% ipython --no-banner

In [1]: import numpy as np

In [2]: np.set_printoptions(precision=2, suppress=True, linewidth=160)

In [3]: def rnd(a):
   ...:     return np.round(a, 2) + 0
   ...: 

In [4]: F = np.abs(np.array([[-2, -7, -2, -6, 7, 9, -3, -6, -1, -5],
   ...:     [-4, 8, 1, -6, -1, 7, 6, -2, 1, 5],
   ...:     [-4, 9, -5, -3, -8, 1, 9, 5, -6, 4],
   ...:     [-2, 7, 0, -7, 0, -2, -8, -7, -8, -7],
   ...:     [3, 2, 4, 7, 2, -9, -7, 8, 0, -2],
   ...:     [3, -2, 9, 8, 2, -8, -7, 7, 4, 4],
   ...:     [-2, -9, -6, 1, -9, -3, -9, 8, -2, 9],
   ...:     [-6, 2, -4, -9, 5, -5, 5, -5, 1, 8],
   ...:     [-2, -2, 7, -5, -4, 0, 2, -8, -1, 8],
   ...:     [-3, -3, 9, 9, -1, -3, 5, 4, 3, 8]])) + np.eye(10)

In [5]: F = F / F.sum(axis=1, keepdims=True)

In [6]: print(rnd(F))
[[0.06 0.14 0.04 0.12 0.14 0.18 0.06 0.12 0.02 0.1 ]
 [0.1  0.21 0.02 0.14 0.02 0.17 0.14 0.05 0.02 0.12]
 [0.07 0.16 0.11 0.05 0.15 0.02 0.16 0.09 0.11 0.07]
 [0.04 0.14 0.   0.16 0.   0.04 0.16 0.14 0.16 0.14]
 [0.07 0.04 0.09 0.16 0.07 0.2  0.16 0.18 0.   0.04]
 [0.05 0.04 0.16 0.15 0.04 0.16 0.13 0.13 0.07 0.07]
 [0.03 0.15 0.1  0.02 0.15 0.05 0.17 0.14 0.03 0.15]
 [0.12 0.04 0.08 0.18 0.1  0.1  0.1  0.12 0.02 0.16]
 [0.05 0.05 0.18 0.12 0.1  0.   0.05 0.2  0.05 0.2 ]
 [0.06 0.06 0.18 0.18 0.02 0.06 0.1  0.08 0.06 0.18]]

In [7]: rng = np.random.default_rng(6103)

In [8]: labels = rng.permutation(10)

In [9]: print(labels)
[4 2 0 5 3 7 8 6 1 9]

In [10]: B = F[labels][:, labels]

In [11]: print(rnd(np.sort(np.abs(np.linalg.eigvals(B)))))
[0.07 0.1  0.1  0.1  0.1  0.13 0.13 0.16 0.16 1.  ]

In [12]: print(rnd(np.linalg.det(B)), rnd(np.linalg.det(F[labels])))
0.0 0.0

In [13]: print(rnd(np.trace(B)))
1.3

In [14]: G = F.T @ F

In [15]: print(np.linalg.matrix_rank(G))
10

In [16]: print(rnd(np.diag(G)))
[0.05 0.15 0.13 0.19 0.09 0.15 0.17 0.17 0.05 0.18]

In [17]: print((F @ F.T).shape)
(10, 10)

In [18]: K, _ = np.linalg.qr(np.array([[-1.4, 1.2, -0.1, -1.6, -1.0, -1.5, 0.7, -0.5, 0.0, -0.9],
    ...:     [0.7, -1.6, 0.5, -1.2, -0.4, -2.0, 0.8, 0.2, 0.6, 0.0],
    ...:     [0.0, 0.3, 1.1, -1.5, 0.1, 0.1, -0.4, 1.0, 1.5, -0.7],
    ...:     [-0.5, -1.3, 1.2, 0.4, -0.7, 0.3, -1.8, -1.0, 0.8, -0.4],
    ...:     [1.0, -0.7, -1.0, -1.1, -3.1, 0.4, 2.1, 0.5, 0.6, -0.1],
    ...:     [1.4, -1.5, -0.2, -0.6, -2.2, 0.6, 0.9, -1.0, 0.3, -0.5],
    ...:     [0.8, 0.1, 0.5, -1.3, -0.2, 1.0, 0.4, 1.0, 1.0, 0.1],
    ...:     [1.3, 1.0, 0.2, -0.5, -0.6, 0.4, -0.2, -0.8, 0.2, -1.2],
    ...:     [-1.4, 1.0, 1.1, -0.4, -0.1, 0.4, 0.9, -0.9, 0.3, 1.3],
    ...:     [-1.1, -0.5, 1.2, -0.8, 1.3, 1.5, 0.2, -1.4, -2.6, -0.2]]))

In [19]: print(rnd(K))
[[-0.42  0.21  0.18  0.64 -0.16  0.26 -0.32 -0.29 -0.16  0.15]
 [ 0.21 -0.44 -0.2   0.31  0.28  0.63  0.34 -0.04  0.16  0.12]
 [ 0.    0.1  -0.5   0.29  0.08  0.05 -0.29  0.4  -0.02 -0.64]
 [-0.15 -0.5  -0.32 -0.23 -0.53  0.11 -0.44  0.04  0.16  0.23]
 [ 0.3  -0.1   0.32  0.47 -0.39 -0.3   0.11  0.26  0.5  -0.03]
 [ 0.42 -0.31 -0.03  0.16 -0.29 -0.18  0.07 -0.36 -0.63 -0.24]
 [ 0.24  0.14 -0.36  0.25  0.15 -0.28 -0.08  0.32 -0.27  0.67]
 [ 0.39  0.5  -0.4  -0.06 -0.2   0.1  -0.03 -0.51  0.35  0.03]
 [-0.42  0.15 -0.32  0.04 -0.44 -0.01  0.69  0.12 -0.12  0.  ]
 [-0.33 -0.31 -0.28  0.19  0.34 -0.56  0.06 -0.42  0.26 -0.04]]

In [20]: # keeps lengths

In [21]: Q, vecs = np.linalg.qr(K[:, :3])[0], np.linalg.qr(K[:, 3:])[0]

In [22]: sigma = np.linalg.svd(Q.T @ vecs, compute_uv=False)

In [23]: print(rnd(sigma))
[0. 0. 0.]

In [24]: print(np.allclose(K, K.T))
False

In [25]: assert K == K.T
Traceback (most recent call last):
  Cell In[25], line 1
    assert K == K.T
ValueError: The truth value of an array with more than one element is ambiguous. Use a.any() or a.all()


In [26]: print(rnd(np.abs(np.linalg.eigvals(K)).max()))
1.0

In [27]: print(rnd(K @ K))
[[ 0.01 -0.82 -0.23 -0.37 -0.09  0.08 -0.2   0.04  0.   -0.29]
 [ 0.08 -0.15  0.01  0.22 -0.6  -0.56 -0.13 -0.16 -0.4   0.24]
 [ 0.33  0.1   0.3  -0.35 -0.53  0.52  0.03 -0.22  0.14  0.23]
 [-0.35  0.2   0.16 -0.59  0.09 -0.26  0.18 -0.49 -0.24 -0.25]
 [-0.53  0.27 -0.65 -0.07 -0.33  0.26 -0.17  0.05 -0.01  0.11]
 [-0.21  0.04  0.4  -0.07  0.21  0.13 -0.79  0.1  -0.26  0.17]
 [-0.18 -0.19 -0.03  0.14  0.13 -0.15 -0.19 -0.57  0.63  0.33]
 [-0.43 -0.38  0.22  0.27  0.08  0.37  0.43 -0.1  -0.35  0.31]
 [ 0.33 -0.02 -0.36 -0.37  0.38 -0.08  0.07  0.02 -0.24  0.64]
 [-0.34 -0.07  0.28 -0.32 -0.17 -0.31  0.18  0.58  0.35  0.29]]

In [28]: K.inv()
Traceback (most recent call last):
  Cell In[28], line 1
    K.inv()
AttributeError: 'numpy.ndarray' object has no attribute 'inv'


In [29]: J = np.loadtxt("case18.csv", delimiter=",")

In [30]: print(rnd(J))
[[0.5  0.   0.   0.5  0.  ]
 [0.33 0.33 0.33 0.   0.  ]
 [0.   0.   1.   0.   0.  ]
 [0.   0.   0.   1.   0.  ]
 [0.   0.   0.   0.   1.  ]]

In [31]: t3 = np.stack([J, 3 * J, J[::-1]])

In [32]: print(rnd(np.linalg.norm(t3, axis=(1, 2))))
[1.96 5.87 1.96]

In [33]: print(t3.shape)
(3, 5, 5)

In [34]: print(rnd(np.einsum("ii->", J)))
3.83

In [35]: print(rnd(np.linalg.det(2 * J)), rnd(np.linalg.det(J)))
5.33 0.17

In [36]: print(rnd(np.einsum("ij,ji->", J, J)))
3.36

In [37]: print(np.linalg.matrix_rank(F))
10

In [38]: print(rnd(F.mean(axis=0)))
[0.07 0.1  0.1  0.13 0.08 0.1  0.12 0.12 0.06 0.12]

In [39]: print(rnd(np.linalg.svd(F, compute_uv=False)))
[1.03 0.28 0.27 0.22 0.16 0.14 0.09 0.09 0.05 0.02]

In [40]: print(np.unravel_index(np.abs(F).argmax(), F.shape))
(np.int64(1), np.int64(1))

In [41]: labels = rng.permutation(5)

In [42]: print(labels)
[2 0 1 3 4]

In [43]: B = J[labels][:, labels]

In [44]: print(rnd(np.sort(np.abs(np.linalg.eigvals(B)))))
[0.33 0.5  1.   1.   1.  ]

In [45]: print(rnd(np.trace(B)))
3.83

In [46]: print(np.allclose(B, J))
False

In [47]: print(np.flatnonzero(np.linalg.matrix_power((J != 0) + (J.T != 0) + np.eye(5), 5)[2]))
[0 1 2 3]

In [48]: print(rnd(J @ J))
[[0.25 0.   0.   0.75 0.  ]
 [0.28 0.11 0.44 0.17 0.  ]
 [0.   0.   1.   0.   0.  ]
 [0.   0.   0.   1.   0.  ]
 [0.   0.   0.   0.   1.  ]]

In [49]: print((J != 0).astype(int))
[[1 0 0 1 0]
 [1 1 1 0 0]
 [0 0 1 0 0]
 [0 0 0 1 0]
 [0 0 0 0 1]]

In [50]: A = np.abs(np.array([[0, 1, -1, -2, 2, 0],
    ...:     [-2, -1, 3, -3, 1, 0],
    ...:     [3, 2, 3, -3, -1, 3],
    ...:     [-2, -1, -2, 3, -3, 0],
    ...:     [0, 3, 2, -1, 3, 1],
    ...:     [-1, -2, 1, -2, 1, -1]])) + np.eye(6)

In [51]: A = A / A.sum(axis=1, keepdims=True)

In [52]: print(rnd(A))
[[0.14 0.14 0.14 0.29 0.29 0.  ]
 [0.18 0.18 0.27 0.27 0.09 0.  ]
 [0.19 0.12 0.25 0.19 0.06 0.19]
 [0.17 0.08 0.17 0.33 0.25 0.  ]
 [0.   0.27 0.18 0.09 0.36 0.09]
 [0.11 0.22 0.11 0.22 0.11 0.22]]

In [53]: # a transition matrix

In [54]: x = np.array([0, 2, 2, 1, -2, 2])

In [55]: print(np.linalg.norm(A @ x) <= np.linalg.norm(A, 2) * np.linalg.norm(x) + 1e-9)
True

In [56]: print(rnd(np.einsum("ij,j->i", A, x)))
[0.29 1.   1.19 0.33 0.45 1.11]

In [57]: print(np.sign((A @ x).round(6)))
[1. 1. 1. 1. 1. 1.]

In [58]: m1 = np.abs(np.array([[4, 2, 2, 3], [1, 2, 3, 1], [4, 2, 5, 4], [3, 0, 0, 5]])) + np.eye(4)

In [59]: m1 = m1 / m1.sum(axis=1, keepdims=True)

In [60]: print(rnd(m1))
[[0.42 0.17 0.17 0.25]
 [0.12 0.38 0.38 0.12]
 [0.25 0.12 0.38 0.25]
 [0.33 0.   0.   0.67]]

In [61]: f, r1 = m1[2], m1[1]

In [62]: print(rnd(f @ f))
0.28

In [63]: p = (f @ r1) / (f @ f) * f

In [64]: print(rnd(r1 - p))
[-0.1   0.26  0.04 -0.1 ]
